>>> import numpy as np
>>> np.set_printoptions(precision=2, suppress=True, linewidth=120, floatmode="fixed")
>>> A = np.tril(np.array([[-9, -1, -4, 4, -2, -1, 6, -3, 2, -6, -3],
...     [7, 3, 0, -5, -3, 7, -1, 8, -3, -9, -9],
...     [-2, 0, -2, 7, -1, -6, 8, 4, -3, -4, 4],
...     [-4, -8, 2, -8, -7, -1, -8, 8, 3, 3, -7],
...     [9, 2, -3, -1, -4, -2, -2, -2, -5, -7, -4],
...     [-5, -3, 7, -4, -3, -9, 8, 4, -3, -7, -9],
...     [0, -8, -6, -6, -2, 6, -3, -2, -7, 5, -4],
...     [3, -7, -3, -9, -8, -1, -1, 9, 7, 4, -7],
...     [-3, -7, 5, -9, -5, 3, 3, 1, -3, -3, 0],
...     [6, -3, -6, 7, 6, -3, -4, -9, 9, 7, -3],
...     [-2, 5, -9, 1, 6, -7, -6, 5, -8, 8, 5]]), -1) + np.eye(11, dtype=int)
>>> A
array([[ 1,  0,  0,  0,  0,  0,  0,  0,  0,  0,  0],
       [ 7,  1,  0,  0,  0,  0,  0,  0,  0,  0,  0],
       [-2,  0,  1,  0,  0,  0,  0,  0,  0,  0,  0],
       [-4, -8,  2,  1,  0,  0,  0,  0,  0,  0,  0],
       [ 9,  2, -3, -1,  1,  0,  0,  0,  0,  0,  0],
       [-5, -3,  7, -4, -3,  1,  0,  0,  0,  0,  0],
       [ 0, -8, -6, -6, -2,  6,  1,  0,  0,  0,  0],
       [ 3, -7, -3, -9, -8, -1, -1,  1,  0,  0,  0],
       [-3, -7,  5, -9, -5,  3,  3,  1,  1,  0,  0],
       [ 6, -3, -6,  7,  6, -3, -4, -9,  9,  1,  0],
       [-2,  5, -9,  1,  6, -7, -6,  5, -8,  8,  1]])
>>> ang = np.radians(15)
>>> R = np.eye(11)
>>> R[9, 9] = R[6, 6] = np.cos(ang)
>>> R[9, 6], R[6, 9] = -np.sin(ang), np.sin(ang)
>>> R
array([[ 1.00,  0.00,  0.00,  0.00,  0.00,  0.00,  0.00,  0.00,  0.00,  0.00,  0.00],
       [ 0.00,  1.00,  0.00,  0.00,  0.00,  0.00,  0.00,  0.00,  0.00,  0.00,  0.00],
       [ 0.00,  0.00,  1.00,  0.00,  0.00,  0.00,  0.00,  0.00,  0.00,  0.00,  0.00],
       [ 0.00,  0.00,  0.00,  1.00,  0.00,  0.00,  0.00,  0.00,  0.00,  0.00,  0.00],
       [ 0.00,  0.00,  0.00,  0.00,  1.00,  0.00,  0.00,  0.00,  0.00,  0.00,  0.00],
       [ 0.00,  0.00,  0.00,  0.00,  0.00,  1.00,  0.00,  0.00,  0.00,  0.00,  0.00],
       [ 0.00,  0.00,  0.00,  0.00,  0.00,  0.00,  0.97,  0.00,  0.00,  0.26,  0.00],
       [ 0.00,  0.00,  0.00,  0.00,  0.00,  0.00,  0.00,  1.00,  0.00,  0.00,  0.00],
       [ 0.00,  0.00,  0.00,  0.00,  0.00,  0.00,  0.00,  0.00,  1.00,  0.00,  0.00],
       [ 0.00,  0.00,  0.00,  0.00,  0.00,  0.00, -0.26,  0.00,  0.00,  0.97,  0.00],
       [ 0.00,  0.00,  0.00,  0.00,  0.00,  0.00,  0.00,  0.00,  0.00,  0.00,  1.00]])
>>> Y = A @ R.T
>>> Y
array([[ 1.00,  0.00,  0.00,  0.00,  0.00,  0.00,  0.00,  0.00,  0.00,  0.00,  0.00],
       [ 7.00,  1.00,  0.00,  0.00,  0.00,  0.00,  0.00,  0.00,  0.00,  0.00,  0.00],
       [-2.00,  0.00,  1.00,  0.00,  0.00,  0.00,  0.00,  0.00,  0.00,  0.00,  0.00],
       [-4.00, -8.00,  2.00,  1.00,  0.00,  0.00,  0.00,  0.00,  0.00,  0.00,  0.00],
       [ 9.00,  2.00, -3.00, -1.00,  1.00,  0.00,  0.00,  0.00,  0.00,  0.00,  0.00],
       [-5.00, -3.00,  7.00, -4.00, -3.00,  1.00,  0.00,  0.00,  0.00,  0.00,  0.00],
       [ 0.00, -8.00, -6.00, -6.00, -2.00,  6.00,  0.97,  0.00,  0.00, -0.26,  0.00],
       [ 3.00, -7.00, -3.00, -9.00, -8.00, -1.00, -0.97,  1.00,  0.00,  0.26,  0.00],
       [-3.00, -7.00,  5.00, -9.00, -5.00,  3.00,  2.90,  1.00,  1.00, -0.78,  0.00],
       [ 6.00, -3.00, -6.00,  7.00,  6.00, -3.00, -3.60, -9.00,  9.00,  2.00,  0.00],
       [-2.00,  5.00, -9.00,  1.00,  6.00, -7.00, -3.73,  5.00, -8.00,  9.28,  1.00]])
>>> round(float(np.linalg.det(R)), 2), np.round(np.trace(R), 2)
(1.0, np.float64(10.93))
>>> Y = A[0, 0] * A[1:] - np.outer(A[1:, 0], A[0])
>>> Y
array([[ 0,  1,  0,  0,  0,  0,  0,  0,  0,  0,  0],
       [ 0,  0,  1,  0,  0,  0,  0,  0,  0,  0,  0],
       [ 0, -8,  2,  1,  0,  0,  0,  0,  0,  0,  0],
       [ 0,  2, -3, -1,  1,  0,  0,  0,  0,  0,  0],
       [ 0, -3,  7, -4, -3,  1,  0,  0,  0,  0,  0],
       [ 0, -8, -6, -6, -2,  6,  1,  0,  0,  0,  0],
       [ 0, -7, -3, -9, -8, -1, -1,  1,  0,  0,  0],
       [ 0, -7,  5, -9, -5,  3,  3,  1,  1,  0,  0],
       [ 0, -3, -6,  7,  6, -3, -4, -9,  9,  1,  0],
       [ 0,  5, -9,  1,  6, -7, -6,  5, -8,  8,  1]])
>>> np.linalg.matrix_rank(Y), np.linalg.matrix_rank(A)
(np.int64(10), np.int64(11))
